$ ipython --no-banner

In [1]: import numpy as np

In [2]: np.set_printoptions(precision=2, suppress=True, linewidth=200)

In [3]: F = np.load("test8.npy")

In [4]: F
Out[4]: 
array([[ 1,  1, -1, -1,  1,  1, -1, -1],
       [ 1,  1,  1,  1,  1,  1,  1,  1],
       [ 1, -1,  1, -1, -1,  1, -1,  1],
       [ 1, -1, -1,  1,  1, -1, -1,  1],
       [ 1, -1,  1, -1,  1, -1,  1, -1]])

In [5]: Y = F / np.sqrt((F ** 2).mean(axis=1, keepdims=True))

In [6]: F - F.mean(axis=1, keepdims=True)
Out[6]: 
array([[ 1.,  1., -1., -1.,  1.,  1., -1., -1.],
       [ 0.,  0.,  0.,  0.,  0.,  0.,  0.,  0.],
       [ 1., -1.,  1., -1., -1.,  1., -1.,  1.],
       [ 1., -1., -1.,  1.,  1., -1., -1.,  1.],
       [ 1., -1.,  1., -1.,  1., -1.,  1., -1.]])

In [7]: np.linalg.matrix_rank(Y) == np.linalg.matrix_rank(F)
Out[7]: np.True_

In [8]: r0 = np.array([2, 0, -1])

In [9]: np.polyval(r0, F[2])
Out[9]: array([1, 1, 1, 1, 1, 1, 1, 1])

In [10]: Y = np.array([[6, 5, 2],
    ...:     [0, 9, 6],
    ...:     [0, 7, 6],
    ...:     [3, 5, 7],
    ...:     [9, 2, 4],
    ...:     [9, 2, 0],
    ...:     [6, 1, 1],
    ...:     [6, 1, 4]])

In [11]: np.einsum("ik,kj->ij", F, Y)
Out[11]: 
array([[ 9,  4, -6],
       [39, 32, 30],
       [ 3, -2, -6],
       [ 9, -6,  4],
       [ 3, -2, -4]])

In [12]: F @ Y
Out[12]: 
array([[ 9,  4, -6],
       [39, 32, 30],
       [ 3, -2, -6],
       [ 9, -6,  4],
       [ 3, -2, -4]])

In [13]: np.vstack([F, Y.T]).shape
Out[13]: (8, 8)

In [14]: np.einsum("ij->j", F)
Out[14]: array([ 5, -1,  1, -1,  3,  1, -1,  1])

In [15]: np.einsum("ik,kj->ji", F, Y)
Out[15]: 
array([[ 9, 39,  3,  9,  3],
       [ 4, 32, -2, -6, -2],
       [-6, 30, -6,  4, -4]])

In [16]: np.einsum("ij,ij->i", F, F)
Out[16]: array([8, 8, 8, 8, 8])

In [17]: def softmax(z):
    ...:     e = np.exp(z - z.max(axis=-1, keepdims=True))
    ...:     return e / e.sum(axis=-1, keepdims=True)
    ...: 

In [18]: softmax(10 * F[1])
Out[18]: array([0.12, 0.12, 0.12, 0.12, 0.12, 0.12, 0.12, 0.12])

In [19]: softmax(F[1])
Out[19]: array([0.12, 0.12, 0.12, 0.12, 0.12, 0.12, 0.12, 0.12])

In [20]: softmax(F[1] + 4)
Out[20]: array([0.12, 0.12, 0.12, 0.12, 0.12, 0.12, 0.12, 0.12])

In [21]: scores = F @ F.T / np.sqrt(8)

In [22]: softmax(scores).round(6).argmax(axis=1)
Out[22]: array([0, 1, 2, 3, 4])

In [23]: softmax(scores + np.triu(np.full(scores.shape, -np.inf), 1))
Out[23]: 
array([[1.  , 0.  , 0.  , 0.  , 0.  ],
       [0.06, 0.94, 0.  , 0.  , 0.  ],
       [0.05, 0.05, 0.89, 0.  , 0.  ],
       [0.05, 0.05, 0.05, 0.85, 0.  ],
       [0.05, 0.05, 0.05, 0.05, 0.81]])

In [24]: W = np.array([[-9, 4, -3, -2, -9, -1],
    ...:     [5, 1, 9, 1, 1, -5],
    ...:     [-1, 6, 8, 8, -1, 8],
    ...:     [3, -4, 2, -9, 8, -5],
    ...:     [2, -3, -3, -2, -7, -9],
    ...:     [-8, 8, -2, -7, 5, 5],
    ...:     [-8, 4, -7, 4, -3, 4],
    ...:     [7, 1, 4, 3, 5, -5]])

In [25]: coef = np.array([-3, 0, 2, -2, -1, -2])

In [26]: hid = np.maximum(F @ W + coef, 0)

In [27]: hid
Out[27]: 
array([[ 0,  3,  0,  0,  0,  0],
       [ 0, 17, 10,  0,  0,  0],
       [ 0, 21,  8,  6,  0, 20],
       [12,  0,  0,  0,  0,  0],
       [ 0,  5,  0, 18,  0, 10]])

In [28]: np.linalg.matrix_rank(hid)
Out[28]: np.int64(5)

In [29]: (hid > 0).astype(int)
Out[29]: 
array([[0, 1, 0, 0, 0, 0],
       [0, 1, 1, 0, 0, 0],
       [0, 1, 1, 1, 0, 1],
       [1, 0, 0, 0, 0, 0],
       [0, 1, 0, 1, 0, 1]])

In [30]: W2 = np.array([[1, 2], [2, 2], [1, 2], [0, 1], [0, 0], [2, 2]])

In [31]: W @ W2
Out[31]: 
array([[ -6, -20],
       [  6,  21],
       [ 35,  50],
       [-13, -17],
       [-25, -28],
       [ 16,  -1],
       [  1, -10],
       [  3,  17]])
